$ python3 -q
>>> import numpy as np
>>> import numpy.linalg as la
>>> np.set_printoptions(precision=2, suppress=True, linewidth=120)
>>> F = np.load("block10.npy")
>>> F
array([[ 1.73, -0.55, -0.58, -1.75,  1.15],
       [ 1.24, -0.43, -0.43, -1.2 ,  0.83],
       [-2.73,  0.92,  0.94,  2.73, -1.85],
       [ 3.27, -1.08, -1.09, -3.3 ,  2.16],
       [-0.9 ,  0.3 ,  0.32,  0.91, -0.6 ],
       [-3.84,  1.29,  1.28,  3.84, -2.57],
       [-4.92,  1.62,  1.62,  4.92, -3.27],
       [ 5.18, -1.71, -1.72, -5.21,  3.45],
       [ 4.94, -1.66, -1.67, -4.99,  3.3 ],
       [-1.17,  0.39,  0.38,  1.11, -0.77],
       [ 3.27, -1.07, -1.11, -3.28,  2.22],
       [ 3.59, -1.2 , -1.19, -3.58,  2.39],
       [-3.38,  1.12,  1.13,  3.35, -2.21],
       [-3.05,  1.04,  1.03,  3.08, -2.06],
       [ 2.04, -0.7 , -0.7 , -2.02,  1.36],
       [ 6.61, -2.21, -2.24, -6.56,  4.38],
       [ 0.64, -0.22, -0.21, -0.64,  0.46],
       [-1.06,  0.32,  0.37,  1.03, -0.7 ],
       [-2.32,  0.79,  0.79,  2.3 , -1.55],
       [-5.06,  1.72,  1.73,  5.07, -3.38],
       [ 3.02, -0.98, -1.04, -3.  ,  2.03],
       [ 2.52, -0.82, -0.81, -2.5 ,  1.66],
       [ 0.22, -0.1 , -0.1 , -0.23,  0.14],
       [-3.92,  1.28,  1.31,  3.94, -2.64],
       [-1.05,  0.34,  0.31,  1.02, -0.68],
       [-3.37,  1.16,  1.15,  3.36, -2.25],
       [ 7.32, -2.47, -2.47, -7.31,  4.91],
       [-0.22,  0.11,  0.05,  0.21, -0.1 ],
       [ 0.76, -0.22, -0.25, -0.74,  0.46],
       [ 0.93, -0.3 , -0.35, -0.95,  0.61]])
>>> O, evecs = la.qr(F[:, :2])[0], la.qr(F[:, 2:])[0]
>>> sig = la.svd(O.T @ evecs, compute_uv=False)
>>> (sig > 0.9).sum()
np.int64(1)
>>> np.degrees(np.arccos(sig.clip(0, 1)))
array([ 0.39, 73.93])
>>> round(float(la.norm(O @ O.T - evecs @ evecs.T, 2)), 2)
1.0
>>> Xs = F - F.mean(axis=0)
>>> U, sig, Vt = la.svd(Xs, full_matrices=False)
>>> Vt[0] * np.sign(Vt[0, np.abs(Vt[0]).argmax()])
array([ 0.61, -0.2 , -0.21, -0.61,  0.41])
>>> np.round(sig ** 2 / (sig ** 2).sum(), 2) + 0
array([1., 0., 0., 0., 0.])
>>> np.abs(U[:, 0]).argmax()
np.int64(26)
>>> la.matrix_rank(Xs)
np.int64(5)
>>> np.round(Xs.mean(axis=0), 2) + 0
array([0., 0., 0., 0., 0.])
>>> np.searchsorted(np.cumsum(sig ** 2) / (sig ** 2).sum(), 0.9) + 1
np.int64(1)
